$ python -q
>>> import numpy as np
>>> np.set_printoptions(precision=2, suppress=True, linewidth=200, floatmode="fixed")
>>> def rd(a):
...     return np.round(a, 2) + 0
... 
>>> arr = np.loadtxt("case18.csv", delimiter=",")
>>> print(rd(arr))
[[ 1.82  1.88 -3.14 -0.25  1.50]
 [-1.02  1.30 -0.13  1.09  4.18]
 [-0.38  3.97 -4.36  2.55  7.11]
 [-0.29  1.84 -1.57  1.08  4.16]
 [-1.14  1.21  0.02  1.13  4.25]
 [ 2.97  0.07 -3.02 -1.46 -0.92]
 [-1.29  1.57 -0.70  1.64  5.28]
 [-1.53  1.78  0.49  1.29  4.58]
 [-2.23  2.01  0.14  2.16  6.33]
 [-0.83  1.15 -1.02  1.34  4.68]
 [ 4.16  1.86 -7.75 -0.28  1.43]
 [-1.31 -0.24  2.20  0.21  2.42]
 [ 2.62 -1.34  0.04 -2.64 -3.28]
 [ 6.03  0.17 -5.46 -3.31 -4.61]
 [ 1.74  2.20 -4.08  0.30  2.61]
 [ 0.80  0.82 -0.99 -0.30  1.40]
 [ 1.21  1.50 -4.26  0.92  3.83]
 [-4.37  3.33  0.35  4.19 10.39]
 [ 4.36  2.41 -7.92 -0.40  1.19]
 [-0.25  0.55  0.31  0.10  2.20]
 [ 0.85  1.32 -3.64  0.98  3.95]]
>>> print(np.linalg.matrix_rank(arr, rtol=0.1))
3
>>> U, sv, VT = np.linalg.svd(arr)
>>> V = VT[:(sv > 1e-8).sum()]
>>> rng = np.random.default_rng(58633)
>>> x0 = arr[2] + 5 * arr[3] + rng.integers(2) * np.eye(5)[1]
>>> print(rd(x0))
[ -1.84  14.17 -12.22   7.95  27.90]
>>> print(rd(V.T @ V))
[[ 0.56  0.00 -0.22 -0.44  0.00]
 [ 0.00  1.00  0.00  0.00  0.00]
 [-0.22  0.00  0.89 -0.22  0.00]
 [-0.44  0.00 -0.22  0.56  0.00]
 [ 0.00  0.00  0.00  0.00  1.00]]
>>> print(np.allclose(V.T @ V @ x0, x0))
True
>>> print(rd(np.linalg.norm(x0 - V.T @ V @ x0)))
0.0
>>> print(rd(np.diag(V.T @ V)))
[0.56 1.00 0.89 0.56 1.00]
>>> lab = arr[:, 4] > np.median(arr[:, 4])
>>> r0 = arr[lab].mean(axis=0) - arr[~lab].mean(axis=0)
>>> print(rd(r0))
[-3.42  1.05  2.06  2.39  4.78]
>>> W0 = np.loadtxt("a.csv", delimiter=",")
>>> print(W0)
[[  3.18  -5.61  -9.85  -1.14]
 [  4.58  -4.54  -9.14  -2.62]
 [ 11.46  -2.07  -2.45   0.67]
 [ -0.48  -0.71   0.66  -1.10]
 [  4.31  -5.11  -7.54  -0.71]
 [  0.21  -0.65   0.39   0.18]
 [  4.68  -7.02  -8.64  -1.28]
 [  3.22  -5.39  -8.47  -2.38]
 [  1.21  -0.47  -0.52  -2.24]
 [  2.61  -6.99  -8.73  -2.45]
 [  9.54  -2.80  -2.12  -1.64]
 [  5.53  -6.31 -11.02  -1.73]
 [  9.14  -2.18  -1.45  -0.83]
 [  3.37  -5.23  -8.24  -3.11]
 [  3.14  -4.94  -9.14  -1.01]
 [ -1.06   0.22  -1.30  -0.20]
 [  8.66  -1.26  -2.72   0.14]
 [  2.87  -3.79  -9.55  -0.78]
 [  2.06  -6.08  -9.54  -1.69]
 [ -0.29   0.46   0.77  -1.72]
 [ -0.54  -1.09  -1.47  -2.15]
 [  9.41  -2.85  -3.32  -1.95]
 [  4.63  -4.56 -10.29  -0.55]
 [ -1.28  -0.76   1.82  -1.69]
 [  9.57  -0.96  -2.42   0.13]
 [ 10.65  -1.84  -1.47  -0.54]
 [  9.75  -2.78  -4.73  -2.00]
 [ -1.40   1.39  -0.53   0.28]
 [ -1.21  -0.67  -1.05  -0.28]
 [  2.78  -7.57  -9.38  -1.76]
 [ 10.23  -4.35  -2.80  -0.67]
 [  3.91  -5.81 -10.15  -0.26]]
>>> G = W0.T @ W0
>>> print(rd(np.linalg.eigvalsh(G)[::-1]))
[2397.48  509.47   40.53   18.83]
>>> print(np.linalg.matrix_rank(G))
4
>>> print(rd(np.trace(G)), rd((W0 ** 2).sum()))
2966.31 2966.31
>>> print(rd(np.linalg.svd(W0, compute_uv=False) ** 2))
[2397.48  509.47   40.53   18.83]
>>> print(np.allclose(G, G.T))
True
>>> G = np.cov(W0, rowvar=False)
>>> print(rd(np.median(W0, axis=0)))
[ 3.30 -2.82 -3.06 -1.12]
>>> print(G.shape)
(4, 4)
>>> print(np.argwhere(np.triu(np.abs(np.corrcoef(W0.T)) > 0.8, 1)))
[[1 2]]
>>> lab = W0[:, 3] > np.median(W0[:, 3])
>>> r0 = W0[lab].mean(axis=0) - W0[~lab].mean(axis=0)
>>> print(((W0 - W0.mean(axis=0)) @ r0 > 0).astype(int))
[0 0 1 1 0 1 0 0 1 0 1 0 1 0 0 1 1 0 0 1 1 1 0 1 1 1 1 1 1 0 1 0]
>>> print(lab.astype(int))
[0 0 1 1 1 1 0 0 0 0 0 0 1 0 1 1 1 1 0 0 0 0 1 0 1 1 0 1 1 0 1 1]
>>> print(rd(r0))
[0.93 1.73 1.92 1.63]
>>> print(rd((((W0 - W0.mean(axis=0)) @ r0 > 0) == lab).mean()))
0.62
>>> x0 = np.array([5, -6, 9, 7])
>>> target = W0 @ x0
>>> print(rd(np.linalg.pinv(W0) @ W0))
[[1.00 0.00 0.00 0.00]
 [0.00 1.00 0.00 0.00]
 [0.00 0.00 1.00 0.00]
 [0.00 0.00 0.00 1.00]]
>>> target = target + 0.02 * rng.normal(size=32)
>>> print(rd(target))
[-47.10 -50.44  52.38   0.11 -20.60   9.72 -21.18 -44.42 -11.50 -40.75  33.94 -45.77  39.92 -47.70 -44.01 -19.76  27.36 -54.35 -50.94  -9.32 -24.43  20.62 -45.92   2.71  32.72  47.27   8.86 -18.18
 -13.43 -37.39  47.34 -38.74]
>>> b, *_ = np.linalg.lstsq(W0, target)
>>> print(rd(W0.T @ (target - W0 @ b)))
[0.00 0.00 0.00 0.00]
>>> print(b.round())
[ 5.00 -6.00  9.00  7.00]
>>> print(rd(b))
[ 5.00 -6.00  9.00  7.00]
